$ ipython --no-banner

In [1]: import numpy as np

In [2]: np.set_printoptions(precision=2, suppress=True, linewidth=160)

In [3]: tidy = lambda a: np.round(a, 2) + 0

In [4]: A = np.loadtxt("sample17.csv", delimiter=",")

In [5]: A
Out[5]: 
array([[45., 12., 34., 12., 35.],
       [40.,  0., 16.,  0., 24.],
       [40.,  0., 16.,  0., 24.],
       [45., 15., 38., 15., 37.]])

In [6]: tidy(np.linalg.norm(A, axis=1))
Out[6]: array([68.51, 49.32, 49.32, 72.72])

In [7]: tidy(np.linalg.norm(A, "nuc"))
Out[7]: np.float64(141.43)

In [8]: tidy(np.linalg.norm(A) ** 2 / np.linalg.norm(A, 2) ** 2)
Out[8]: np.float64(1.03)

In [9]: tidy(np.linalg.norm(A, axis=0))
Out[9]: array([85.15, 19.21, 55.79, 19.21, 61.2 ])

In [10]: rk = np.linalg.matrix_rank(A)

In [11]: rk
Out[11]: np.int64(2)

In [12]: ns = np.linalg.svd(A)[2][rk:].T

In [13]: tidy(ns @ ns.T)
Out[13]: 
array([[ 0.24,  0.17, -0.08,  0.17, -0.34],
       [ 0.17,  0.73, -0.3 , -0.27, -0.08],
       [-0.08, -0.3 ,  0.57, -0.3 , -0.25],
       [ 0.17, -0.27, -0.3 ,  0.73, -0.08],
       [-0.34, -0.08, -0.25, -0.08,  0.74]])

In [14]: np.allclose(A @ ns, 0)
Out[14]: True

In [15]: F = np.loadtxt("layer1.csv", delimiter=",")

In [16]: F
Out[16]: 
array([[ -2.,  -3.,   3.,   2.,  -1.],
       [ -5.,   0.,   6.,   3.,  -3.],
       [ -7.,  -1.,   9.,   6.,  -6.],
       [ -4.,   1.,   6.,   8.,  -4.],
       [ -5.,   3.,   5.,   6.,  -1.],
       [ -5.,   6.,   7.,   5.,   0.],
       [ -6.,   4.,   6.,   2.,  -1.],
       [ -9.,   3.,   5.,   0.,   2.],
       [-10.,   6.,   2.,  -2.,   5.],
       [-12.,   8.,  -1.,  -3.,   4.],
       [-11.,  11.,  -4.,  -2.,   3.],
       [-11.,  12.,  -6.,  -4.,   0.],
       [ -9.,  11.,  -5.,  -1.,  -2.],
       [ -9.,  12.,  -8.,   2.,  -2.],
       [-10.,  13.,  -6.,   1.,  -2.],
       [ -9.,  10.,  -6.,   4.,  -2.],
       [ -6.,  10.,  -3.,   1.,  -2.],
       [ -8.,   8.,  -1.,   0.,  -4.],
       [ -5.,   5.,  -3.,   1.,  -6.],
       [ -8.,   2.,  -6.,  -1.,  -8.],
       [-11.,   1.,  -9.,   2.,  -6.],
       [-13.,   3., -10.,  -1.,  -6.],
       [-11.,   1.,  -9.,   1.,  -8.],
       [-10.,   1., -12.,  -1.,  -8.],
       [ -9.,   4., -15.,  -1., -11.],
       [ -9.,   3., -12.,   1., -12.],
       [ -6.,   5., -14.,   4., -10.],
       [ -3.,   7., -16.,   2.,  -9.],
       [ -5.,   8., -16.,   4.,  -9.],
       [ -5.,   8., -17.,   4., -11.],
       [ -6.,   9., -17.,   5., -13.],
       [ -3.,  11., -15.,   4., -15.],
       [  0.,  14., -16.,   1., -15.]])

In [17]: x0 = np.array([1, 1, 2, 1, -2])

In [18]: y = F @ x0

In [19]: y
Out[19]: 
array([  5.,  16.,  28.,  25.,  16.,  20.,  14.,   0., -12., -17., -16., -15.,  -5.,  -7.,  -4.,  -3.,   3.,   6.,   7.,  -3., -14., -19., -11., -18., -14.,
        -5.,  -5.,  -8.,  -7.,  -5.,   0.,  12.,  13.])

In [20]: tidy(np.linalg.lstsq(F, y)[0])
Out[20]: array([ 1.,  1.,  2.,  1., -2.])

In [21]: rng = np.random.default_rng(715)

In [22]: y = y + 0.05 * rng.normal(size=33)

In [23]: tidy(y)
Out[23]: 
array([  4.99,  15.98,  28.01,  24.96,  16.01,  19.96,  13.95,  -0.1 , -12.05, -16.96, -15.88, -14.95,  -4.95,  -7.06,  -4.  ,  -3.  ,   2.99,   6.06,   6.98,
        -3.06, -14.11, -18.95, -11.01, -18.05, -13.97,  -5.05,  -5.02,  -7.92,  -7.05,  -5.03,   0.03,  11.94,  13.01])

In [24]: b, *_ = np.linalg.lstsq(F, y)

In [25]: tidy(F.T @ (y - F @ b))
Out[25]: array([0., 0., 0., 0., 0.])

In [26]: b.round()
Out[26]: array([ 1.,  1.,  2.,  1., -2.])

In [27]: tidy(np.linalg.norm(y - F @ b))
Out[27]: np.float64(0.26)

In [28]: ang = np.radians(29)

In [29]: Rm = np.eye(5)

In [30]: Rm[3, 3] = Rm[1, 1] = np.cos(ang)

In [31]: Rm[3, 1], Rm[1, 3] = -np.sin(ang), np.sin(ang)

In [32]: tidy(Rm)
Out[32]: 
array([[ 1.  ,  0.  ,  0.  ,  0.  ,  0.  ],
       [ 0.  ,  0.87,  0.  ,  0.48,  0.  ],
       [ 0.  ,  0.  ,  1.  ,  0.  ,  0.  ],
       [ 0.  , -0.48,  0.  ,  0.87,  0.  ],
       [ 0.  ,  0.  ,  0.  ,  0.  ,  1.  ]])

In [33]: Y = F @ Rm.T

In [34]: tidy(np.linalg.svd(F, compute_uv=False)), tidy(np.linalg.svd(Y, compute_uv=False))
Out[34]: 
(array([80.28, 38.44, 24.73, 21.06,  9.84]),
 array([80.28, 38.44, 24.73, 21.06,  9.84]))

In [35]: hat = F @ np.linalg.solve(F.T @ F, F.T)

In [36]: tidy(np.trace(hat))
Out[36]: np.float64(5.0)

In [37]: tidy(hat @ F[:, 0])
Out[37]: 
array([ -2.,  -5.,  -7.,  -4.,  -5.,  -5.,  -6.,  -9., -10., -12., -11., -11.,  -9.,  -9., -10.,  -9.,  -6.,  -8.,  -5.,  -8., -11., -13., -11., -10.,  -9.,
        -9.,  -6.,  -3.,  -5.,  -5.,  -6.,  -3.,   0.])

In [38]: np.linalg.matrix_rank(np.eye(33) - hat)
Out[38]: np.int64(28)

In [39]: basis = F[[29, 13]].astype(float)

In [40]: for _ in range(7):
    ...:     z = np.linalg.norm(F[:, None] - basis, axis=-1).argmin(axis=1)
    ...:     basis = np.array([F[z == j].mean(axis=0) for j in range(2)])
    ...: 

In [41]: z
Out[41]: array([1, 1, 1, 1, 1, 1, 1, 1, 1, 1, 1, 1, 1, 1, 1, 1, 1, 1, 1, 0, 0, 0, 0, 0, 0, 0, 0, 0, 0, 0, 0, 0, 0])

In [42]: np.abs(basis[1] - basis[0]).argmax()
Out[42]: np.int64(2)

In [43]: tidy(basis[1] - basis[0])
Out[43]: array([-0.45,  0.76, 13.46, -0.19,  8.91])

In [44]: cen = F - F.mean(axis=0)

In [45]: V = np.linalg.svd(cen)[2][:4]

In [46]: Y = cen - cen @ V.T @ V

In [47]: tidy(np.diag(V.T @ V))
Out[47]: array([0.79, 0.91, 0.82, 0.95, 0.53])

In [48]: tidy(np.cov(cen @ V.T, rowvar=False))
Out[48]: 
array([[88.17,  0.  ,  0.  ,  0.  ],
       [ 0.  , 25.76,  0.  ,  0.  ],
       [ 0.  ,  0.  , 13.93,  0.  ],
       [ 0.  ,  0.  ,  0.  ,  3.23]])

In [49]: tidy(Y.std(axis=0))
Out[49]: array([0.75, 0.5 , 0.7 , 0.38, 1.13])

In [50]: tidy((cen @ V.T).std(axis=0))
Out[50]: array([9.25, 5.  , 3.67, 1.77])

In [51]: np.linalg.norm(Y, axis=1).round(6).argmax()
Out[51]: np.int64(0)

In [52]: mat = np.loadtxt("a.csv", delimiter=",")

In [53]: mat
Out[53]: 
array([[ 1.3, -3. ,  3. , -1. , -2. , -1. ,  2. ],
       [-1. ,  0.3,  1. ,  1. ,  3. , -2. , -3. ],
       [ 0. ,  3. , -2.7,  3. , -2. , -1. , -3. ],
       [ 0. , -3. , -1. ,  2.3,  3. ,  1. ,  2. ],
       [ 3. , -3. , -1. ,  0. , -1.7, -1. ,  2. ],
       [-3. ,  0. , -1. ,  3. , -3. ,  1.3,  0. ],
       [ 1. , -3. ,  3. , -1. , -2. , -1. ,  2.3]])

In [54]: Y = np.linalg.invert(mat)
AttributeError: module 'numpy.linalg' has no attribute 'invert'


In [55]: Y = np.linalg.inv(mat)

In [56]: (np.abs(Y) > 1e-9).astype(int)
Out[56]: 
array([[1, 1, 1, 1, 1, 1, 1],
       [1, 1, 1, 1, 1, 1, 1],
       [1, 1, 1, 1, 1, 1, 1],
       [1, 1, 1, 1, 1, 1, 1],
       [1, 1, 1, 1, 1, 1, 1],
       [1, 1, 1, 1, 1, 1, 1],
       [1, 1, 1, 1, 1, 1, 1]])

In [57]: tidy(np.linalg.slogdet(mat)[0])
Out[57]: np.float64(1.0)

In [58]: cov = mat.T @ mat

In [59]: np.allclose(cov, cov.T)
Out[59]: True

In [60]: (mat @ mat.T).shape
Out[60]: (7, 7)

In [61]: K = np.loadtxt("m.csv", delimiter=",")

In [62]: K
Out[62]: 
array([[ 0.,  0.,  0.,  0.,  0.,  0., -3.],
       [ 0.,  0.,  0.,  0., -3.,  0.,  0.],
       [ 0.,  0.,  4.,  0.,  0.,  0.,  0.],
       [ 0.,  0.,  0., -1.,  0.,  0.,  0.],
       [ 0.,  0.,  0.,  0.,  0.,  1.,  0.],
       [ 0.,  2.,  0.,  0.,  0.,  0.,  0.],
       [ 4.,  0.,  0.,  0.,  0.,  0.,  0.]])

In [63]: # 4 blocks once reordered

In [64]: x0 = np.array([1, -2, 3, 2, -3, 3, -1])

In [65]: y = K @ x0

In [66]: b, lr = np.zeros(7), 1 / np.linalg.norm(K, 2) ** 2

In [67]: for i in range(6):
    ...:     b -= lr * K.T @ (K @ b - y)
    ...:     if i % 1 == 0: print(i, round(np.linalg.norm(K @ b - y), 2))
    ...: 
0 6.14
1 4.29
2 3.51
3 3.08
4 2.78
5 2.55

In [68]: tidy(np.linalg.cond(K))
Out[68]: np.float64(4.0)

In [69]: tidy(b)
Out[69]: array([ 1.  , -1.64,  3.  ,  0.64, -2.98,  0.96, -0.99])
